>>> import numpy as np
>>> from numpy import linalg as LA
>>> np.set_printoptions(suppress=True, linewidth=200)
>>> def rnd(a):
...     return np.round(a, 2) + 0
... 
>>> arr = np.array([[-0.36, -0.08, -0.52, 0.28],
...     [0.36, 0.08, 0.52, -0.28],
...     [-0.63, -0.14, -0.91, 0.49],
...     [0.0, 0.0, 0.0, 0.0],
...     [0.36, 0.08, 0.52, -0.28],
...     [-0.36, -0.08, -0.52, 0.28],
...     [-0.36, -0.08, -0.52, 0.28]])
>>> rnd(np.trace(LA.pinv(arr) @ arr))
np.float64(1.0)
>>> np.abs(np.diag(LA.qr(arr)[1])) > 1e-9
array([ True, False, False, False])
>>> np.allclose(arr[:-1].T @ LA.lstsq(arr[:-1].T, arr[-1])[0], arr[-1])
True
>>> np.unique(arr.round(6), axis=0).shape
(4, 4)
>>> feats = np.load("m.npy")
>>> feats
array([[2, 3, 0, 0, 0, 2, 0],
       [3, 0, 0, 0, 0, 3, 0],
       [0, 0, 3, 1, 0, 0, 1],
       [0, 0, 0, 2, 0, 0, 1],
       [0, 0, 0, 0, 1, 0, 0],
       [1, 3, 0, 0, 0, 1, 0],
       [0, 0, 0, 0, 0, 0, 1]])
>>> # rank 6
>>> LA.matrix_rank(arr, rtol=0.1)
np.int64(1)
>>> U, sigma, Vh = LA.svd(feats)
>>> np.argmax(sigma[:-1] / (sigma[1:] + 1e-6)) + 1
np.int64(6)
>>> A2 = U[:, :6] @ np.diag(sigma[:6]) @ Vh[:6]
>>> rnd(LA.norm(feats - A2) / LA.norm(feats))
np.float64(0.0)
>>> LA.matrix_rank(feats, rtol=0.05)
np.int64(6)
>>> LA.matrix_rank(A2)
np.int64(6)
>>> U, sigma, Vh = LA.svd(feats, full_matrices=False)
>>> np.abs(U[:, 0]).round(6).argmax()
np.int64(0)
>>> rnd(U.T @ U)
array([[1., 0., 0., 0., 0., 0., 0.],
       [0., 1., 0., 0., 0., 0., 0.],
       [0., 0., 1., 0., 0., 0., 0.],
       [0., 0., 0., 1., 0., 0., 0.],
       [0., 0., 0., 0., 1., 0., 0.],
       [0., 0., 0., 0., 0., 1., 0.],
       [0., 0., 0., 0., 0., 0., 1.]])
>>> rnd(sigma / sigma[0])
array([1.  , 0.58, 0.5 , 0.32, 0.17, 0.14, 0.  ])
>>> rnd(np.sqrt((sigma ** 2).sum())), rnd(LA.norm(feats))
(np.float64(8.0), np.float64(8.0))
>>> rng = np.random.default_rng(62)
>>> A2 = feats + rng.integers(-2, 3, (7, 6)) @ rng.integers(-2, 3, (6, 7))
>>> A2
array([[ 1,  7,  2,  3,  5,  6,  1],
       [-1,  8,  1, -2, -1,  2, -8],
       [-2, -3,  1,  1,  7,  7, -7],
       [ 7,  1,  9, -8, -7, -5, -2],
       [ 3,  2,  4, -5, -6, -3,  1],
       [ 3,  3,  1, -1, -2, -5,  1],
       [-6, -2, -3,  5,  8,  6, -2]])
>>> A2 - feats
array([[ -1,   4,   2,   3,   5,   4,   1],
       [ -4,   8,   1,  -2,  -1,  -1,  -8],
       [ -2,  -3,  -2,   0,   7,   7,  -8],
       [  7,   1,   9, -10,  -7,  -5,  -3],
       [  3,   2,   4,  -5,  -7,  -3,   1],
       [  2,   0,   1,  -1,  -2,  -6,   1],
       [ -6,  -2,  -3,   5,   8,   6,  -3]])
>>> A2 = np.array([[2, 5, 0], [8, 4, 0], [9, 2, 9], [8, 6, 9]])
>>> rnd(np.einsum("ik,kj->ji", arr, A2))
array([[-3.8 ,  3.8 , -6.65,  0.  ,  3.8 , -3.8 , -3.8 ],
       [-1.48,  1.48, -2.59,  0.  ,  1.48, -1.48, -1.48],
       [-2.16,  2.16, -3.78,  0.  ,  2.16, -2.16, -2.16]])
>>> np.vstack([arr, A2.T]).shape
(10, 4)
>>> rnd(np.einsum("ik,kj->ij", arr, A2))
array([[-3.8 , -1.48, -2.16],
       [ 3.8 ,  1.48,  2.16],
       [-6.65, -2.59, -3.78],
       [ 0.  ,  0.  ,  0.  ],
       [ 3.8 ,  1.48,  2.16],
       [-3.8 , -1.48, -2.16],
       [-3.8 , -1.48, -2.16]])
